In [1]: import numpy as np

In [2]: from numpy import linalg as LA

In [3]: np.set_printoptions(suppress=True, linewidth=140)

In [4]: def tidy(a):
   ...:     return np.round(a, 2) + 0
   ...: 

In [5]: feats = np.load("out2.npy")

In [6]: feats
Out[6]: 
array([[  4,   4,   0, -10,  -6],
       [  4,  21,  -9, -30,   3],
       [  0,  -9,   5,  12,  -3],
       [-10, -30,  12,  57,  15],
       [ -6,   3,  -3,  15,  27]])

In [7]: # looks like rank 3

In [8]: Uu, sigma, VT = LA.svd(feats)

In [9]: np.argmax(sigma[:-1] / (sigma[1:] + 1e-6)) + 1
Out[9]: np.int64(3)

In [10]: other = Uu[:, :3] @ np.diag(sigma[:3]) @ VT[:3]

In [11]: LA.matrix_rank(feats, rtol=0.05)
Out[11]: np.int64(2)

In [12]: print(LA.matrix_rank(other))
3

In [13]: print(tidy(other))
[[  4.   4.   0. -10.  -6.]
 [  4.  21.  -9. -30.   3.]
 [  0.  -9.   5.  12.  -3.]
 [-10. -30.  12.  57.  15.]
 [ -6.   3.  -3.  15.  27.]]

In [14]: rk = LA.matrix_rank(feats)

In [15]: rk
Out[15]: np.int64(3)

In [16]: N = LA.svd(feats)[2][rk:].T

In [17]: [int(LA.matrix_rank(feats[:, :j + 1])) for j in range(5)]
Out[17]: [1, 2, 3, 3, 3]

In [18]: [int(LA.matrix_rank(np.delete(feats, i, axis=0))) for i in range(5)]
Out[18]: [3, 3, 3, 3, 3]

In [19]: tidy(N @ N.T)
Out[19]: 
array([[ 0.33, -0.16, -0.44,  0.06,  0.01],
       [-0.16,  0.6 ,  0.07,  0.35, -0.29],
       [-0.44,  0.07,  0.62, -0.19,  0.07],
       [ 0.06,  0.35, -0.19,  0.29, -0.21],
       [ 0.01, -0.29,  0.07, -0.21,  0.16]])

In [20]: N.shape
Out[20]: (5, 2)

In [21]: th = np.radians(60)

In [22]: Rm = np.eye(5)

In [23]: Rm[4, 4] = Rm[1, 1] = np.cos(th)

In [24]: Rm[4, 1], Rm[1, 4] = -np.sin(th), np.sin(th)

In [25]: tidy(Rm)
Out[25]: 
array([[ 1.  ,  0.  ,  0.  ,  0.  ,  0.  ],
       [ 0.  ,  0.5 ,  0.  ,  0.  ,  0.87],
       [ 0.  ,  0.  ,  1.  ,  0.  ,  0.  ],
       [ 0.  ,  0.  ,  0.  ,  1.  ,  0.  ],
       [ 0.  , -0.87,  0.  ,  0.  ,  0.5 ]])

In [26]: other = feats @ Rm.T

In [27]: np.allclose(feats @ feats.T, other @ other.T)
Out[27]: True

In [28]: LA.lstsq(feats[:-1].T, feats[-1])[2]
Out[28]: np.int32(3)

In [29]: np.unique(feats.round(6), axis=0).shape
Out[29]: (5, 5)

In [30]: tidy(np.trace(LA.pinv(feats) @ feats))
Out[30]: np.float64(3.0)

In [31]: np.abs(np.diag(LA.qr(feats)[1])) > 1e-9
Out[31]: array([ True,  True,  True, False, False])

In [32]: F = np.load("dump.npy")

In [33]: F
Out[33]: 
array([[5, 4],
       [4, 6]])

In [34]: # symmetric, so the eigenvalues are real

In [35]: proj = np.triu(np.array([[-1, 0, -2, 0, -1],
    ...:     [1, 2, 0, 1, 0],
    ...:     [1, 0, 0, 2, 0],
    ...:     [-1, 2, 1, 1, 1],
    ...:     [1, -1, -2, -1, 2]]), 1) + np.eye(5)

In [36]: other = proj @ feats @ LA.inv(proj)

In [37]: tidy(np.poly(other))
Out[37]: array([    1.,  -114.,  2748., -6254.,     0.,     0.])

In [38]: ev, V = LA.eigh(F)

In [39]: tidy(LA.eigvalsh(F @ F))
Out[39]: array([ 2.16, 90.84])

In [40]: tidy(V.T @ F @ V)
Out[40]: 
array([[1.47, 0.  ],
       [0.  , 9.53]])

In [41]: np.unique(ev.round(6) + 0, return_counts=True)[1]
Out[41]: array([1, 1])

In [42]: print(tidy(V @ np.diag(ev) @ V.T))
[[5. 4.]
 [4. 6.]]

In [43]: tidy(np.abs(V[:, -1]))
Out[43]: array([0.66, 0.75])
